In [1]: import numpy as np

In [2]: np.set_printoptions(suppress=True, linewidth=100)

In [3]: rd = lambda a: np.round(a, 2) + 0

In [4]: rng = np.random.default_rng(47985)

In [5]: arr = np.array([[1, -2, -3, -2], [2, 0, -3, -3], [0, 1, 0, -2]]) * (rng.random((3, 4)) < 0.3)

In [6]: arr
Out[6]: 
array([[ 0, -2,  0,  0],
       [ 2,  0,  0,  0],
       [ 0,  0,  0,  0]])

In [7]: np.allclose(arr[:-1].T @ np.linalg.lstsq(arr[:-1].T, arr[-1])[0], arr[-1])
Out[7]: True

In [8]: np.unique(arr.round(6), axis=0).shape
Out[8]: (3, 4)

In [9]: np.abs(np.diag(np.linalg.qr(arr)[1])) > 1e-9
Out[9]: array([ True,  True, False])

In [10]: rd(arr @ np.linalg.pinv(arr) @ arr)
Out[10]: 
array([[ 0., -2.,  0.,  0.],
       [ 2.,  0.,  0.,  0.],
       [ 0.,  0.,  0.,  0.]])

In [11]: feats = np.tril(np.array([[2, 0, 3, 1], [4, 2, 4, 3], [4, 3, 3, 0], [2, 2, 2, 1]]), -1) + np.eye(4, dtype=int)

In [12]: feats
Out[12]: 
array([[1, 0, 0, 0],
       [4, 1, 0, 0],
       [4, 3, 1, 0],
       [2, 2, 2, 1]])

In [13]: rd(np.abs(np.linalg.svd(feats)[2][-1]))
Out[13]: array([0.06, 0.28, 0.59, 0.75])

In [14]: [round(float(x), 2) for x in np.linalg.svd(feats, compute_uv=False)[:3]]
Out[14]: [7.15, 2.24, 0.91]

In [15]: round(np.log10(np.linalg.cond(feats)))
Out[15]: 2

In [16]: M = np.load("out6.npy")

In [17]: M
Out[17]: 
array([[1, 5, 3, 4],
       [1, 5, 4, 2],
       [2, 3, 3, 2]])

In [18]: Y = M / np.sqrt((M ** 2).mean(axis=1, keepdims=True))

In [19]: np.linalg.matrix_rank(M - M.mean(axis=1, keepdims=True))
Out[19]: np.int64(3)

In [20]: rd(Y[2])
Out[20]: array([0.78, 1.18, 1.18, 0.78])

In [21]: def softmax(z):
    ...:     e = np.exp(z - z.max(axis=-1, keepdims=True))
    ...:     return e / e.sum(axis=-1, keepdims=True)
    ...: 

In [22]: rd(softmax(M[0] + -2))
Out[22]: array([0.01, 0.66, 0.09, 0.24])

In [23]: rd(softmax(10 * M[0]))
Out[23]: array([0., 1., 0., 0.])

In [24]: att = M @ M.T / np.sqrt(4)

In [25]: softmax(att).round(6).argmax(axis=1)
Out[25]: array([0, 0, 0])

In [26]: rd(softmax(att + np.triu(np.full(att.shape, -np.inf), 1)))
Out[26]: 
array([[1.  , 0.  , 0.  ],
       [0.5 , 0.5 , 0.  ],
       [0.62, 0.37, 0.01]])

In [27]: Y = M + rng.integers(-2, 3, (3, 1)) @ rng.integers(-2, 3, (1, 4))

In [28]: Y
Out[28]: 
array([[-1,  9,  1,  0],
       [ 0,  7,  3,  0],
       [ 0,  7,  1, -2]])

In [29]: Y - M
Out[29]: 
array([[-2,  4, -2, -4],
       [-1,  2, -1, -2],
       [-2,  4, -2, -4]])

In [30]: np.abs(Y - M).sum(axis=1)
Out[30]: array([12,  6, 12])

In [31]: J = np.diag(np.array([2, 2, -1]))

In [32]: J
Out[32]: 
array([[ 2,  0,  0],
       [ 0,  2,  0],
       [ 0,  0, -1]])

In [33]: # splits into 3 blocks

In [34]: ev, V = np.linalg.eigh(J)

In [35]: rd(np.linalg.eigvalsh(J @ J))
Out[35]: array([1., 4., 4.])

In [36]: V.T @ J @ V
Out[36]: 
array([[-1.,  0.,  0.],
       [ 0.,  2.,  0.],
       [ 0.,  0.,  2.]])

In [37]: E = np.load("a.npy")

In [38]: E
Out[38]: 
array([[ 1, -3, -3],
       [-3,  0,  1],
       [-3,  0,  1],
       [ 0,  0,  0],
       [-5, -5, -4],
       [-3, -2, -2],
       [-2, -3, -2],
       [-3, -2, -2],
       [ 0,  0,  0],
       [-2, -3, -2],
       [ 0,  0,  0],
       [ 0,  0,  0],
       [-2, -5, -5],
       [ 0,  0,  0]])

In [39]: O, V = np.linalg.qr(E[:, :2])[0], np.linalg.qr(E[:, 2:])[0]

In [40]: s = np.linalg.svd(O.T @ V, compute_uv=False)

In [41]: rd(s)
Out[41]: array([0.99])

In [42]: F = np.array([[-2, 6, 0, -3], [-2, 9, -9, -1], [2, -12, 18, -1]])

In [43]: left, s, Vh = np.linalg.svd(F)

In [44]: rd(s)
Out[44]: array([25.45,  6.43,  0.  ])

In [45]: Y = left[:, :2] @ np.diag(s[:2]) @ Vh[:2]

In [46]: rd(np.linalg.norm(F - Y) / np.linalg.norm(F))
Out[46]: np.float64(0.0)

In [47]: rd(np.abs(F - Y).max())
Out[47]: np.float64(0.0)

In [48]: np.linalg.matrix_rank(Y)
Out[48]: np.int64(2)

In [49]: rd(Y)
Out[49]: 
array([[ -2.,   6.,   0.,  -3.],
       [ -2.,   9.,  -9.,  -1.],
       [  2., -12.,  18.,  -1.]])

In [50]: rd(np.linalg.norm(F - Y, 2)), rd(s[2])
Out[50]: (np.float64(0.0), np.float64(0.0))

In [51]: np.linalg.matrix_rank(F, rtol=0.05)
Out[51]: np.int64(2)

In [52]: vec = np.array([2, 0, -2, -1])

In [53]: F @ np.eye(4)[0]
Out[53]: array([-2., -2.,  2.])

In [54]: np.einsum("ij,j->i", F, vec)
Out[54]: array([ -1,  15, -31])

In [55]: F @ np.ones(4)
Out[55]: array([ 1., -3.,  7.])

In [56]: F * vec
Out[56]: 
array([[ -4,   0,   0,   3],
       [ -4,   0,  18,   1],
       [  4,   0, -36,   1]])

In [57]: np.linalg.norm(F @ vec) <= np.linalg.norm(F, 2) * np.linalg.norm(vec) + 1e-9
Out[57]: np.True_

In [58]: F @ (2 * vec)
Out[58]: array([ -2,  30, -62])

In [59]: np.sign((F @ vec).round(6))
Out[59]: array([-1,  1, -1])

In [60]: (F @ vec).argmax()
Out[60]: np.int64(1)

In [61]: (F * vec).sum(axis=1)
Out[61]: array([ -1,  15, -31])
